$ python -q
>>> import numpy as np
>>> from numpy import linalg as LA
>>> np.set_printoptions(precision=2, suppress=True, linewidth=100, sign=" ")
>>> data = np.load("arr.npy")
>>> data
array([[ 2,  2,  2,  2],
       [ 3,  2,  2,  0],
       [ 2,  2,  1,  2],
       [ 2,  2,  2,  2]])
>>> Uu, sig, vt = LA.svd(data)
>>> evecs = vt[:(sig > 1e-8).sum()]
>>> rng = np.random.default_rng(69529)
>>> vec = data[0] + 4 * data[3] + rng.integers(2) * np.eye(4)[3]
>>> vec
array([ 10.,  10.,  10.,  11.])
>>> LA.matrix_rank(np.vstack([data, vec]))
np.int64(4)
>>> round(LA.norm(vec - evecs.T @ evecs @ vec), 2)
np.float64(0.27)
>>> arr = rng.normal(size=(15, 3)) + 20 * np.array([3, 0, 3])
>>> arr
array([[62.45, -0.39, 58.97],
       [60.21,  1.43, 59.26],
       [59.22,  1.55, 59.22],
       [60.57, -0.55, 62.46],
       [60.6 , -0.59, 59.34],
       [58.22,  1.62, 60.21],
       [60.12,  0.61, 59.81],
       [60.64, -1.36, 59.21],
       [59.92,  1.29, 61.2 ],
       [60.12, -0.05, 59.  ],
       [61.42,  0.07, 62.12],
       [60.32,  1.41, 58.11],
       [60.16, -1.29, 60.95],
       [62.07, -0.09, 60.21],
       [60.93, -2.84, 60.25]])
>>> d = LA.norm(arr[:, None] - arr[None], axis=-1)
>>> d[5].round(6).argsort(kind="stable")[:4]
array([ 5,  2,  8,  6])
>>> d.mean(axis=1).argmax()
np.int64(14)
>>> d[:5, :5]
array([[ 0.  ,  2.9 ,  3.77,  3.97,  1.89],
       [ 2.9 ,  0.  ,  1.  ,  3.78,  2.05],
       [ 3.77,  1.  ,  0.  ,  4.09,  2.55],
       [ 3.97,  3.78,  4.09,  0.  ,  3.13],
       [ 1.89,  2.05,  2.55,  3.13,  0.  ]])
>>> LA.matrix_rank(d ** 2)
np.int64(5)
>>> d.shape
(15, 15)
>>> vec = np.array([0, 1, 4])
>>> rhs = arr @ vec
>>> np.round(LA.solve(arr.T @ arr, arr.T @ rhs), 2) + 0
array([ 0.,  1.,  4.])
>>> np.round(LA.lstsq(arr, rhs)[0], 2) + 0
array([ 0.,  1.,  4.])
>>> rhs = rhs + 0.1 * rng.normal(size=15)
>>> rhs
array([ 235.46,  238.42,  238.37,  249.39,  236.74,  242.44,  239.82,  235.53,  246.21,  236.18,
        248.61,  233.93,  242.46,  240.8 ,  238.17])
>>> coef, *_ = LA.lstsq(arr, rhs)
>>> np.round(arr.T @ (rhs - arr @ coef), 2) + 0
array([ 0.,  0.,  0.])
>>> coef.round()
array([-0.,  1.,  4.])
>>> coef.round(2) + 0
array([ 0.,  1.,  4.])
>>> X = np.load("block7.npy")
>>> X
array([[ 0.5,  0.5,  0. ],
       [ 0. ,  1. ,  0. ],
       [ 0. ,  0. ,  1. ]])
>>> A2 = X + rng.integers(-2, 3, (3, 2)) @ rng.integers(-2, 3, (2, 3))
>>> A2
array([[ 0.5,  2.5, -2. ],
       [ 0. , -1. ,  2. ],
       [-2. , -1. , -2. ]])
>>> np.round(LA.svd(A2 - X, compute_uv=False), 2) + 0
array([ 4.55,  3.04,  0.  ])
>>> A2 - X
array([[ 0.,  2., -2.],
       [ 0., -2.,  2.],
       [-2., -1., -3.]])
>>> np.abs(A2 - X).sum(axis=1)
array([ 4.,  4.,  6.])
>>> th = np.radians(135)
>>> r_ = np.eye(3)
>>> r_[0, 0] = r_[2, 2] = np.cos(th)
>>> r_[0, 2], r_[2, 0] = -np.sin(th), np.sin(th)
>>> r_
array([[-0.71,  0.  , -0.71],
       [ 0.  ,  1.  ,  0.  ],
       [ 0.71,  0.  , -0.71]])
>>> A2 = X @ r_.T
>>> np.round(LA.det(r_), 2), np.round(np.trace(r_), 2)
(np.float64(1.0), np.float64(-0.41))
>>> z = rng.permutation(3)
>>> z
array([ 2,  0,  1])
>>> A2 = r_[z][:, z]
>>> round(np.trace(A2), 2)
np.float64(-0.41)
>>> z = rng.permutation(3)
>>> z
array([ 0,  2,  1])
>>> A2 = X[z][:, z]
>>> np.trace(A2)
np.float64(2.5)
>>> np.allclose(A2, X)
False
>>> round(LA.det(A2), 2), round(LA.det(X[z]), 2)
(np.float64(0.5), np.float64(-0.5))
>>> np.diag(A2)
array([ 0.5,  1. ,  1. ])
>>> m1 = np.array([[-0.03, -0.09, -0.12], [-0.45, -1.35, -1.8], [-0.24, -0.72, -0.96]])
>>> m1
array([[-0.03, -0.09, -0.12],
       [-0.45, -1.35, -1.8 ],
       [-0.24, -0.72, -0.96]])
>>> Uu, sig, vt = LA.svd(m1)
>>> sig.round(2) + 0
array([ 2.6,  0. ,  0. ])
>>> np.argmax(sig[:-1] / (sig[1:] + 1e-6)) + 1
np.int64(1)
>>> A2 = Uu[:, :1] @ np.diag(sig[:1]) @ vt[:1]
>>> np.round(LA.norm(m1 - A2) / LA.norm(m1), 2)
np.float64(0.0)
>>> LA.matrix_rank(m1, rtol=0.05)
np.int64(1)
>>> round(LA.norm(m1 - A2, 2), 2), round(sig[1], 2)
(np.float64(0.0), np.float64(0.0))
>>> LA.matrix_rank(A2)
np.int64(1)
>>> blk = np.stack([m1, -2 * m1, m1[::-1]])
>>> (blk @ m1.T).shape
(3, 3, 3)
>>> LA.matrix_rank(blk)
array([ 1,  1,  1])
>>> np.einsum("bij,cij->bc", blk, blk)
array([[  6.79, -13.57,   5.64],
       [-13.57,  27.14, -11.28],
       [  5.64, -11.28,   6.79]])
>>> np.round(LA.det(blk), 2) + 0
array([ 0.,  0.,  0.])
>>> blk.sum(axis=0)
array([[-0.21, -0.63, -0.84],
       [ 0.  ,  0.  ,  0.  ],
       [ 0.21,  0.63,  0.84]])
>>> blk.shape
(3, 3, 3)
>>> LA.matrix_rank(blk.reshape(3, -1))
np.int64(2)
>>> cov = m1.T @ m1
>>> np.diag(cov)
array([ 0.26,  2.35,  4.18])
>>> cov
array([[ 0.26,  0.78,  1.04],
       [ 0.78,  2.35,  3.13],
       [ 1.04,  3.13,  4.18]])
>>> round(np.trace(cov), 2), round((m1 ** 2).sum(), 2)
(np.float64(6.79), np.float64(6.79))
>>> np.round(LA.svd(m1, compute_uv=False) ** 2, 2) + 0
array([ 6.79,  0.  ,  0.  ])
>>> z = rng.permutation(3)
>>> z
array([ 1,  2,  0])
>>> A2 = m1[z][:, z]
>>> np.round(np.sort(np.abs(LA.eigvals(A2))), 2) + 0
array([ 0.  ,  0.  ,  2.34])
>>> np.diag(A2)
array([-1.35, -0.96, -0.03])
>>> np.trace(A2)
np.float64(-2.34)
>>> W = np.array([[4, 5, -5, 3], [4, -5, -4, -5], [-4, -3, 1, 3]])
>>> coef = np.array([1, 0, 0, 1])
>>> act = np.maximum(m1 @ W + coef, 0)
>>> LA.matrix_rank(act)
np.int64(2)
>>> act
array([[ 1.  ,  0.66,  0.39,  1.  ],
       [ 1.  ,  9.9 ,  5.85,  1.  ],
       [ 1.  ,  5.28,  3.12,  1.  ]])
>>> (act > 0).astype(int)
array([[ 1,  1,  1,  1],
       [ 1,  1,  1,  1],
       [ 1,  1,  1,  1]])
>>> (act > 0).mean(axis=0)
array([ 1.,  1.,  1.,  1.])
>>> W2 = np.array([[1, 1], [-3, -2], [2, -2], [-3, -3]])
>>> act @ W2
array([[ -3.2,  -4.1],
       [-20. , -33.5],
       [-11.6, -18.8]])
>>> (act @ W2).round(6).argmax(axis=1)
array([ 0,  0,  0])
>>> W @ W2
array([[-30,  -5],
       [ 26,  37],
       [ -2,  -9]])
>>> F = np.load("w.npy")
>>> F
array([[  0,   0,   0,   0,  12,   8],
       [  0,   0,   0,   0,   4,   8],
       [  0,   0,   0,   4,   8,   0],
       [  0,  15,  10,   0,   0,   0],
       [  0,   5,  10,   0,   0,   0],
       [  5,  10,   0,   0,   0,   0]])
>>> A2 = LA.inv(F)
>>> (np.abs(A2) > 1e-9).astype(int)
array([[ 0,  0,  0,  1,  1,  1],
       [ 0,  0,  0,  1,  1,  0],
       [ 0,  0,  0,  1,  1,  0],
       [ 1,  1,  1,  0,  0,  0],
       [ 1,  1,  0,  0,  0,  0],
       [ 1,  1,  0,  0,  0,  0]])
>>> np.round(LA.det(F) * LA.det(A2), 2)
np.float64(1.0)
>>> np.round(LA.cond(F), 2)
np.float64(10.73)
>>> np.round(F @ A2, 2) + 0
array([[ 1.,  0.,  0.,  0.,  0.,  0.],
       [ 0.,  1.,  0.,  0.,  0.,  0.],
       [ 0.,  0.,  1.,  0.,  0.,  0.],
       [ 0.,  0.,  0.,  1.,  0.,  0.],
       [ 0.,  0.,  0.,  0.,  1.,  0.],
       [ 0.,  0.,  0.,  0.,  0.,  1.]])
>>> A2
array([[ 0.  ,  0.  ,  0.  , -0.2 ,  0.2 ,  0.2 ],
       [ 0.  ,  0.  ,  0.  ,  0.1 , -0.1 ,  0.  ],
       [ 0.  ,  0.  ,  0.  , -0.05,  0.15,  0.  ],
       [-0.25,  0.25,  0.25,  0.  ,  0.  ,  0.  ],
       [ 0.12, -0.12,  0.  ,  0.  ,  0.  ,  0.  ],
       [-0.06,  0.19,  0.  ,  0.  ,  0.  ,  0.  ]])
>>> round(LA.slogdet(F)[0], 2)
np.float64(-1.0)
>>> LA.det(F) * A2
array([[    -0.,     -0.,     -0.,  25600., -25600., -25600.],
       [    -0.,     -0.,     -0., -12800.,  12800.,     -0.],
       [    -0.,     -0.,     -0.,   6400., -19200.,     -0.],
       [ 32000., -32000., -32000.,     -0.,     -0.,     -0.],
       [-16000.,  16000.,     -0.,     -0.,     -0.,     -0.],
       [  8000., -24000.,     -0.,     -0.,     -0.,     -0.]])
>>> W0 = np.array([[0, 0], [3, 2]])
>>> # rows and columns are dependent
>>> A2 = np.array([[1, 3, 1], [0, 1, 2]])
>>> np.einsum("ik,kj->ij", W0, A2)
array([[  0,   0,   0],
       [  3,  11,   7]])
>>> np.einsum("ij,ij->i", W0, W0)
array([  0,  13])
>>> LA.matrix_rank(W0 @ A2)
np.int64(1)
>>> np.vstack([W0, A2.T]).shape
(5, 2)
>>> np.einsum("ij->j", W0)
array([ 3,  2])
>>> A2.T @ W0.T
array([[  0,   3],
       [  0,  11],
       [  0,   7]])
>>> vec = np.array([0, 1])
>>> W0 @ np.ones(2)
array([ 0.,  5.])
>>> W0 @ (2 * vec)
array([ 0,  4])
>>> W0 * vec
array([[ 0,  0],
       [ 0,  2]])
>>> np.einsum("ij,j->i", W0, vec)
array([ 0,  2])
>>> W0 @ np.eye(2)[1]
array([ 0.,  2.])
>>> A = np.load("run3.npy")
>>> A
array([[-0.9, -0.3,  0.9],
       [-1.6, -0.9, -3.1],
       [ 0.9, -0.8, -0.2],
       [ 1.1, -0.1,  0. ],
       [ 0.9,  1.5,  1.5],
       [ 1.1,  0.7, -1.2],
       [ 0.9,  1.2, -0.4],
       [-0.3,  1.4, -1.4],
       [-1.2, -1.6,  0.4],
       [ 0.7, -1.3,  0.2],
       [ 0.1, -1. , -0.6]])
>>> W2 = A[[2, 1]].astype(float)
>>> for _ in range(6):
...     z = LA.norm(A[:, None] - W2, axis=-1).argmin(axis=1)
...     W2 = np.array([A[z == j].mean(axis=0) for j in range(2)])
... 
>>> z
array([ 0,  1,  0,  0,  0,  0,  0,  0,  0,  0,  0])
>>> W2
array([[ 0.33, -0.03, -0.08],
       [-1.6 , -0.9 , -3.1 ]])
>>> LA.matrix_rank(W2, rtol=0.1)
np.int64(1)
>>> np.argsort(-LA.norm(W2, axis=0).round(6), kind="stable")[:3]
array([ 2,  0,  1])
>>> LA.cond(W2) > 100
np.False_
>>> cov = np.cov(A, rowvar=False)
>>> np.corrcoef(A.T)
array([[ 1.  ,  0.42,  0.34],
       [ 0.42,  1.  ,  0.07],
       [ 0.34,  0.07,  1.  ]])
>>> np.argsort(-A.std(axis=0).round(6), kind="stable")
array([ 2,  1,  0])
>>> round(float(np.corrcoef(A[:, 2], A[:, 0])[0, 1]), 2)
0.34
>>> cov.shape
(3, 3)
>>> cov
array([[ 1.  ,  0.48,  0.43],
       [ 0.48,  1.28,  0.09],
       [ 0.43,  0.09,  1.54]])
>>> E = np.load("test4.npy")
>>> E
array([[ 0,  5,  0,  0],
       [-5,  0,  0,  0],
       [ 0,  0, -7,  0],
       [ 0,  0,  0,  2]])
>>> (E != 0).astype(int)
array([[ 0,  1,  0,  0],
       [ 1,  0,  0,  0],
       [ 0,  0,  1,  0],
       [ 0,  0,  0,  1]])
>>> E @ E
array([[-25,   0,   0,   0],
       [  0, -25,   0,   0],
       [  0,   0,  49,   0],
       [  0,   0,   0,   4]])
>>> (LA.matrix_power((E != 0) + (E.T != 0) + np.eye(4), 4) > 0).astype(int)
array([[ 1,  1,  0,  0],
       [ 1,  1,  0,  0],
       [ 0,  0,  1,  0],
       [ 0,  0,  0,  1]])
>>> A2 = E + rng.integers(-2, 3, (4, 3)) @ rng.integers(-2, 3, (3, 4))
>>> A2
array([[ 1,  1,  2, -5],
       [-6, -4, -2, -1],
       [-1, -5,  0, -4],
       [ 3,  1, -3, -1]])
>>> np.round(LA.svd(A2 - E, compute_uv=False), 2) + 0
array([ 11.4 ,   6.28,   4.2 ,   0.  ])
>>> LA.matrix_rank(A2 - E, tol=1e-8)
np.int64(3)
>>> LA.matrix_power(E, 3)
array([[   0, -125,    0,    0],
       [ 125,    0,    0,    0],
       [   0,    0, -343,    0],
       [   0,    0,    0,    8]])
>>> np.trace(E)
np.int64(-5)
>>> round(np.abs(LA.eigvals(E)).max(), 2)
np.float64(7.0)
>>> (E + E.T) / 2
array([[ 0.,  0.,  0.,  0.],
       [ 0.,  0.,  0.,  0.],
       [ 0.,  0., -7.,  0.],
       [ 0.,  0.,  0.,  2.]])
>>> (E - E.T) / 2
array([[ 0.,  5.,  0.,  0.],
       [-5.,  0.,  0.,  0.],
       [ 0.,  0.,  0.,  0.],
       [ 0.,  0.,  0.,  0.]])
>>> LA.determinant(E)
Traceback (most recent call last):
  File "<python-input-149>", line 1, in <module>
    LA.determinant(E)
    ^^^^^^^^^^^^^^
AttributeError: module 'numpy.linalg' has no attribute 'determinant'
>>> np.allclose(E @ E.T, E.T @ E)
True
>>> E @ E
array([[-25,   0,   0,   0],
       [  0, -25,   0,   0],
       [  0,   0,  49,   0],
       [  0,   0,   0,   4]])
>>> np.sort(np.abs(LA.eigvals(E)))
array([ 2.,  5.,  5.,  7.])
>>> E.sum(axis=1)
array([ 5, -5, -7,  2])
>>> np.count_nonzero(E)
np.int64(4)
>>> round(float(LA.norm(E)), 2)
10.15
>>> np.zeros(4, 4)
Traceback (most recent call last):
  File "<python-input-156>", line 1, in <module>
    np.zeros(4, 4)
    ~~~~~~~~^^^^^^
TypeError: Cannot interpret '4' as a data type
>>> E.shape
(4, 4)
